% ipython --no-banner

In [1]: import numpy as np

In [2]: np.set_printoptions(suppress=True, linewidth=100)

In [3]: rd = lambda a: np.round(a, 2) + 0

In [4]: mat = np.array([[3.0, 0.0, 2.0, 2.0, 2.0, 0.0, 0.0, 0.0],
   ...:     [0.0, 3.0, 0.0, 0.0, 0.0, 0.0, 0.0, 2.0],
   ...:     [2.0, 0.0, 3.0, 2.0, 2.0, 0.0, 0.0, 0.0],
   ...:     [2.0, 0.0, 2.0, 3.0, 2.0, 0.0, 0.0, 0.0],
   ...:     [2.0, 0.0, 2.0, 2.0, 3.0, 0.0, 0.0, 0.0],
   ...:     [0.0, 0.0, 0.0, 0.0, 0.0, 3.0, 2.0, 0.0],
   ...:     [0.0, 0.0, 0.0, 0.0, 0.0, 2.0, 3.0, 0.0],
   ...:     [0.0, 2.0, 0.0, 0.0, 0.0, 0.0, 0.0, 3.0]])

In [5]: x0 = np.array([-1, 3, -1, -3, -2, -1, -2, 2])

In [6]: rhs = mat @ x0

In [7]: coef, lr = np.zeros(8), 1 / np.linalg.norm(mat, 2) ** 2

In [8]: for i in range(150):
   ...:     coef -= lr * mat.T @ (mat @ coef - rhs)
   ...:     if i % 50 == 0: print(i, round(np.linalg.norm(mat @ coef - rhs), 2))
   ...: 
0 14.38
50 1.03
100 0.55

In [9]: rd(coef)
Out[9]: array([-1.12,  2.92, -1.12, -2.81, -1.96, -1.08, -1.92,  2.08])

In [10]: rng = np.random.default_rng(854)

In [11]: labels = rng.permutation(8)

In [12]: print(labels)
[2 5 7 6 0 1 3 4]

In [13]: M2 = mat[labels][:, labels]

In [14]: np.trace(M2)
Out[14]: np.float64(24.0)

In [15]: Lm = np.linalg.cholesky(mat)

In [16]: rd(np.prod(np.diag(Lm)) ** 2), rd(np.linalg.det(mat))
Out[16]: (np.float64(225.0), np.float64(225.0))

In [17]: rd(Lm @ Lm.T)
Out[17]: 
array([[3., 0., 2., 2., 2., 0., 0., 0.],
       [0., 3., 0., 0., 0., 0., 0., 2.],
       [2., 0., 3., 2., 2., 0., 0., 0.],
       [2., 0., 2., 3., 2., 0., 0., 0.],
       [2., 0., 2., 2., 3., 0., 0., 0.],
       [0., 0., 0., 0., 0., 3., 2., 0.],
       [0., 0., 0., 0., 0., 2., 3., 0.],
       [0., 2., 0., 0., 0., 0., 0., 3.]])

In [18]: print(np.linalg.eigvalsh(mat).min() > 0)
True

In [19]: rd(mat / np.sqrt(np.outer(np.diag(mat), np.diag(mat))))
Out[19]: 
array([[1.  , 0.  , 0.67, 0.67, 0.67, 0.  , 0.  , 0.  ],
       [0.  , 1.  , 0.  , 0.  , 0.  , 0.  , 0.  , 0.67],
       [0.67, 0.  , 1.  , 0.67, 0.67, 0.  , 0.  , 0.  ],
       [0.67, 0.  , 0.67, 1.  , 0.67, 0.  , 0.  , 0.  ],
       [0.67, 0.  , 0.67, 0.67, 1.  , 0.  , 0.  , 0.  ],
       [0.  , 0.  , 0.  , 0.  , 0.  , 1.  , 0.67, 0.  ],
       [0.  , 0.  , 0.  , 0.  , 0.  , 0.67, 1.  , 0.  ],
       [0.  , 0.67, 0.  , 0.  , 0.  , 0.  , 0.  , 1.  ]])

In [20]: x0 = np.array([-6, -9, 4, -6, 4, -4, -3, 4])

In [21]: a = np.maximum(mat @ x0, 0)

In [22]: np.flatnonzero(a > 1e-9)
Out[22]: array([], dtype=int64)

In [23]: np.maximum(mat @ (3 * x0), 0)
Out[23]: array([0., 0., 0., 0., 0., 0., 0., 0.])

In [24]: rd(np.tanh(mat @ x0))
Out[24]: array([-1., -1., -1., -1., -1., -1., -1., -1.])

In [25]: print(mat.T @ a)
[0. 0. 0. 0. 0. 0. 0. 0.]

In [26]: K = np.array([[0.4, -0.02, 0.21, 0.65],
    ...:     [0.52, 0.02, 0.26, 0.79],
    ...:     [3.53, 0.03, 1.78, 5.31],
    ...:     [2.47, -0.04, 1.29, 3.76],
    ...:     [-3.65, 0.0, -1.82, -5.47],
    ...:     [-0.65, 0.01, -0.35, -0.97],
    ...:     [2.94, 0.01, 1.5, 4.45],
    ...:     [-1.66, -0.01, -0.83, -2.52],
    ...:     [-0.26, 0.02, -0.11, -0.4],
    ...:     [-1.25, 0.0, -0.56, -1.81]])

In [27]: U, s, Vh = np.linalg.svd(K, full_matrices=False)

In [28]: np.abs(U[:, 0]).round(6).argmax()
Out[28]: np.int64(4)

In [29]: rd(s / s[0])
Out[29]: array([1.  , 0.01, 0.  , 0.  ])

In [30]: np.allclose(U * s @ Vh, K)
Out[30]: True

In [31]: rd(Vh @ Vh.T)
Out[31]: 
array([[1., 0., 0., 0.],
       [0., 1., 0., 0.],
       [0., 0., 1., 0.],
       [0., 0., 0., 1.]])

In [32]: M2 = np.array([[2, 4, 4, 2, 0, 5, 3, 5],
    ...:     [2, 2, 4, 5, 1, 5, 0, 3],
    ...:     [0, 4, 0, 1, 4, 2, 1, 1],
    ...:     [2, 0, 4, 1, 2, 0, 3, 1],
    ...:     [2, 1, 5, 1, 3, 5, 5, 2],
    ...:     [5, 2, 5, 2, 3, 3, 5, 1],
    ...:     [2, 2, 4, 3, 3, 2, 0, 5],
    ...:     [5, 4, 2, 4, 4, 1, 4, 5]])

In [33]: F = np.triu(M2, 1)

In [34]: F
Out[34]: 
array([[0, 4, 4, 2, 0, 5, 3, 5],
       [0, 0, 4, 5, 1, 5, 0, 3],
       [0, 0, 0, 1, 4, 2, 1, 1],
       [0, 0, 0, 0, 2, 0, 3, 1],
       [0, 0, 0, 0, 0, 5, 5, 2],
       [0, 0, 0, 0, 0, 0, 5, 1],
       [0, 0, 0, 0, 0, 0, 0, 5],
       [0, 0, 0, 0, 0, 0, 0, 0]])

In [35]: U, s, Vh = np.linalg.svd(F)

In [36]: vecs = Vh[:(s > 1e-8).sum()]

In [37]: x0 = F[3] + 5 * F[1] + rng.integers(2) * np.eye(8)[0]

In [38]: print(x0)
[ 1.  0. 20. 25.  7. 25.  3. 16.]

In [39]: print(np.linalg.matrix_rank(np.vstack([F, x0])))
8

In [40]: rd(np.diag(vecs.T @ vecs))
Out[40]: array([0., 1., 1., 1., 1., 1., 1., 1.])

In [41]: np.unique(F.round(6), axis=0).shape
Out[41]: (8, 8)

In [42]: np.allclose(F[:-1].T @ np.linalg.lstsq(F[:-1].T, F[-1])[0], F[-1])
Out[42]: True

In [43]: theta = np.radians(90)

In [44]: Rm = np.eye(8)

In [45]: Rm[5, 5] = Rm[0, 0] = np.cos(theta)

In [46]: Rm[5, 0], Rm[0, 5] = -np.sin(theta), np.sin(theta)

In [47]: rd(Rm)
Out[47]: 
array([[ 0.,  0.,  0.,  0.,  0.,  1.,  0.,  0.],
       [ 0.,  1.,  0.,  0.,  0.,  0.,  0.,  0.],
       [ 0.,  0.,  1.,  0.,  0.,  0.,  0.,  0.],
       [ 0.,  0.,  0.,  1.,  0.,  0.,  0.,  0.],
       [ 0.,  0.,  0.,  0.,  1.,  0.,  0.,  0.],
       [-1.,  0.,  0.,  0.,  0.,  0.,  0.,  0.],
       [ 0.,  0.,  0.,  0.,  0.,  0.,  1.,  0.],
       [ 0.,  0.,  0.,  0.,  0.,  0.,  0.,  1.]])

In [48]: M2 = F @ Rm.T

In [49]: rd(M2)
Out[49]: 
array([[5., 4., 4., 2., 0., 0., 3., 5.],
       [5., 0., 4., 5., 1., 0., 0., 3.],
       [2., 0., 0., 1., 4., 0., 1., 1.],
       [0., 0., 0., 0., 2., 0., 3., 1.],
       [5., 0., 0., 0., 0., 0., 5., 2.],
       [0., 0., 0., 0., 0., 0., 5., 1.],
       [0., 0., 0., 0., 0., 0., 0., 5.],
       [0., 0., 0., 0., 0., 0., 0., 0.]])

In [50]: rd(np.linalg.svd(F, compute_uv=False)), rd(np.linalg.svd(M2, compute_uv=False))
Out[50]: 
(array([14.14,  7.29,  4.98,  4.34,  3.  ,  2.68,  0.22,  0.  ]),
 array([14.14,  7.29,  4.98,  4.34,  3.  ,  2.68,  0.22,  0.  ]))

In [51]: np.linalg.matrix_rank(F - F[0, 0] * np.eye(8))
Out[51]: np.int64(7)

In [52]: M = np.array([[1.2, -0.7, 0.0, -0.2, 1.2],
    ...:     [1.09, -0.98, -0.17, -0.29, 1.02],
    ...:     [-0.4, -0.4, 1.3, 0.9, -0.1]])

In [53]: x0 = np.array([2, 2, 2, 2, 3])

In [54]: print(rd((M * x0).sum(axis=1)))
[4.2  2.36 2.5 ]

In [55]: rd(M @ np.ones(5))
Out[55]: array([1.5 , 0.67, 1.3 ])

In [56]: print(rd(M * x0))
[[ 2.4  -1.4   0.   -0.4   3.6 ]
 [ 2.18 -1.96 -0.34 -0.58  3.06]
 [-0.8  -0.8   2.6   1.8  -0.3 ]]

In [57]: rd(M @ x0)
Out[57]: array([4.2 , 2.36, 2.5 ])

In [58]: rd(np.einsum("ij,j->i", M, x0))
Out[58]: array([4.2 , 2.36, 2.5 ])

In [59]: (M @ x0).argmax()
Out[59]: np.int64(0)

In [60]: rd(np.diff(M, axis=0))
Out[60]: 
array([[-0.11, -0.28, -0.17, -0.09, -0.18],
       [-1.49,  0.58,  1.47,  1.19, -1.12]])

In [61]: np.abs(M).max()
Out[61]: np.float64(1.3)

In [62]: print(np.linalg.matrix_rank(M))
3

In [63]: r0, g = M[0], M[1]

In [64]: r0 @ r0
Out[64]: np.float64(3.41)

In [65]: rd(r0 @ g)
Out[65]: np.float64(3.28)

In [66]: p = (r0 @ g) / (r0 @ r0) * r0

In [67]: np.linalg.matrix_rank(np.outer(r0, g))
Out[67]: np.int64(1)

In [68]: rd(np.linalg.norm(r0 + g) ** 2 + np.linalg.norm(r0 - g) ** 2)
Out[68]: np.float64(13.42)

In [69]: rd(p)
Out[69]: array([ 1.15, -0.67,  0.  , -0.19,  1.15])

In [70]: W1 = np.array([[0, 2, 0, 2, 2],
    ...:     [0, 1, 1, 0, 1],
    ...:     [1, 2, 0, 1, 2],
    ...:     [0, 1, 1, 0, 2],
    ...:     [0, 0, 1, 0, 0]])

In [71]: coef = np.array([9, 9, 8, 5, 1])

In [72]: act = np.maximum(M @ W1 + coef, 0)

In [73]: (act > 0).astype(int)
Out[73]: 
array([[1, 1, 1, 1, 1],
       [1, 1, 1, 1, 1],
       [1, 1, 1, 1, 1]])

In [74]: cent = np.array([[0, -1, 1], [1, -2, 2], [1, -1, 0], [-2, -1, -1], [2, 2, 2]])

In [75]: (act @ cent).round(6).argmax(axis=1)
Out[75]: array([2, 2, 2])
